$ python3 -q
>>> import numpy as np
>>> import numpy.linalg as la
>>> np.set_printoptions(precision=1, suppress=True, linewidth=100)
>>> K = np.loadtxt("w.csv", delimiter=",")
>>> K
array([[1., 0.],
       [0., 1.]])
>>> # projection: eigenvalues are 0 or 1
>>> la.matrix_power(K, 2)
array([[1., 0.],
       [0., 1.]])
>>> la.matrix_power(K, 100)
array([[1., 0.],
       [0., 1.]])
>>> p = np.eye(2)[0]
>>> for _ in range(3):
...     p = p @ K
...     print(p.round(1))
... 
[1. 0.]
[1. 0.]
[1. 0.]
>>> ev, vecs = la.eig(K)
>>> np.sort(la.eigvals(la.inv(K)))
array([1., 1.])
>>> ev
array([1., 1.])
>>> np.sort(la.eigvals(K @ K))
array([1., 1.])
>>> K @ vecs[:, 0] - ev[0] * vecs[:, 0]
array([0., 0.])
>>> np.prod(ev)
np.float64(1.0)
>>> np.sort(la.eigvals(K.T))
array([1., 1.])
>>> rng = np.random.default_rng(9585)
>>> B = K + rng.integers(-2, 3, (2, 1)) @ rng.integers(-2, 3, (1, 2))
>>> B
array([[ 1., -1.],
       [ 0., -1.]])
>>> la.matrix_rank(B - K, tol=1e-8)
np.int64(1)
>>> B - K
array([[ 0., -1.],
       [ 0., -2.]])
>>> ev, vecs = la.eig(B)
>>> ev
array([ 1., -1.])
>>> np.prod(ev)
np.float64(-1.0)
>>> B @ vecs[:, 0] - ev[0] * vecs[:, 0]
array([0., 0.])
>>> np.sort(la.eigvals(B @ B))
array([1., 1.])
>>> A = np.loadtxt("sample11.csv", delimiter=",")
>>> A.round(1) + 0
array([[ 0. , 17.8, 11.7, 15.7, 15.1],
       [ 1. , 15.9, 10.1, 17.5, 14.3],
       [-2.6, 12.2, 11.4, 16.4, 14.9],
       [-1.1, 15.5, 11.4, 14.9, 14.1],
       [ 0.7, 13.9,  8.3, 13.9, 16.9],
       [-0.6, 15.3,  9.1, 14.6, 15.8],
       [-1.4, 16.1, 10.2, 13. , 12.2],
       [-1.2, 13.2,  9.8, 14.6, 16.4],
       [ 0.1, 15.5,  8.8, 15.9, 15.1],
       [ 0.2, 18.4,  9.2, 15. , 13.6],
       [ 0.7, 15.7, 10.9, 16.5, 15.2],
       [ 0.7, 13.8,  9.2, 16.8, 16.1]])
>>> W1 = np.array([[2, 0], [1, 3], [5, 1], [3, 5], [2, 4]])
>>> coef = np.array([1, 1])
>>> hid = np.maximum(A @ W1 + coef, 0)
>>> (hid > 0).astype(int)
array([[1, 1],
       [1, 1],
       [1, 1],
       [1, 1],
       [1, 1],
       [1, 1],
       [1, 1],
       [1, 1],
       [1, 1],
       [1, 1],
       [1, 1],
       [1, 1]])
>>> (hid > 0).mean(axis=0)
array([1., 1.])
>>> W2 = np.array([[2, 5, 5], [0, 2, 2]])
>>> W1 @ W2
array([[ 4, 10, 10],
       [ 2, 11, 11],
       [10, 27, 27],
       [ 6, 25, 25],
       [ 4, 18, 18]])
>>> (hid @ W2).round(6).argmax(axis=1)
array([1, 1, 1, 1, 1, 1, 1, 1, 1, 1, 1, 1])
